In [1]: import numpy as np

In [2]: np.set_printoptions(precision=2, suppress=True, linewidth=200)

In [3]: def rd(a):
   ...:     return np.round(a, 2) + 0
   ...: 

In [4]: F = np.load("out10.npy")

In [5]: print(F)
[[3. 1. 1.]
 [1. 3. 1.]
 [1. 1. 3.]]

In [6]: # symmetric

In [7]: x = np.array([-3, 4, -4])

In [8]: h = np.maximum(F @ x, 0)

In [9]: np.maximum(F @ (3 * x), 0)
Out[9]: array([ 0., 15.,  0.])

In [10]: h
Out[10]: array([0., 5., 0.])

In [11]: np.flatnonzero(h > 1e-9)
Out[11]: array([1])

In [12]: J = np.load("block18.npy")

In [13]: J
Out[13]: 
array([[0, 0, 0, 0, 0, 0],
       [1, 2, 0, 0, 0, 0],
       [2, 1, 2, 0, 0, 0],
       [2, 0, 0, 0, 0, 0],
       [2, 2, 0, 2, 0, 0],
       [2, 2, 2, 0, 1, 2]])

In [14]: np.linalg.lstsq(J[:-1].T, J[-1])[2]
Out[14]: np.int32(4)

In [15]: print(rd(np.trace(np.linalg.pinv(J) @ J)))
5.0

In [16]: rd(J @ np.linalg.pinv(J) @ J)
Out[16]: 
array([[0., 0., 0., 0., 0., 0.],
       [1., 2., 0., 0., 0., 0.],
       [2., 1., 2., 0., 0., 0.],
       [2., 0., 0., 0., 0., 0.],
       [2., 2., 0., 2., 0., 0.],
       [2., 2., 2., 0., 1., 2.]])

In [17]: np.linalg.inv(J)
LinAlgError: Singular matrix


In [18]: print(np.unique(J.round(6), axis=0).shape)
(6, 6)

In [19]: np.allclose(J[:-1].T @ np.linalg.lstsq(J[:-1].T, J[-1])[0], J[-1])
Out[19]: False

In [20]: gram = J.T @ J

In [21]: print(np.linalg.matrix_rank(gram))
5

In [22]: rd(np.linalg.svd(J, compute_uv=False) ** 2)
Out[22]: array([34.26,  6.87,  3.3 ,  1.4 ,  1.18,  0.  ])

In [23]: np.trace(gram), (J ** 2).sum()
Out[23]: (np.int64(47), np.int64(47))

In [24]: gram
Out[24]: 
array([[17, 12,  8,  4,  2,  4],
       [12, 13,  6,  4,  2,  4],
       [ 8,  6,  8,  0,  2,  4],
       [ 4,  4,  0,  4,  0,  0],
       [ 2,  2,  2,  0,  1,  2],
       [ 4,  4,  4,  0,  2,  4]])

In [25]: np.diag(gram)
Out[25]: array([17, 13,  8,  4,  1,  4])

In [26]: low = np.linalg.cholesky(F)

In [27]: rd(np.diag(low) ** 2)
Out[27]: array([3.  , 2.67, 2.5 ])

In [28]: Uu, sv, Vh = np.linalg.svd(J)

In [29]: V = Vh[:(sv > 1e-8).sum()]

In [30]: rng = np.random.default_rng(25960)

In [31]: x = J[1] + -2 * J[2] + rng.integers(2) * np.eye(6)[5]

In [32]: x
Out[32]: array([-3.,  0., -4.,  0.,  0.,  1.])

In [33]: rd(V.T @ V)
Out[33]: 
array([[1. , 0. , 0. , 0. , 0. , 0. ],
       [0. , 1. , 0. , 0. , 0. , 0. ],
       [0. , 0. , 1. , 0. , 0. , 0. ],
       [0. , 0. , 0. , 1. , 0. , 0. ],
       [0. , 0. , 0. , 0. , 0.2, 0.4],
       [0. , 0. , 0. , 0. , 0.4, 0.8]])

In [34]: rd(np.linalg.norm(x - V.T @ V @ x))
Out[34]: np.float64(0.45)
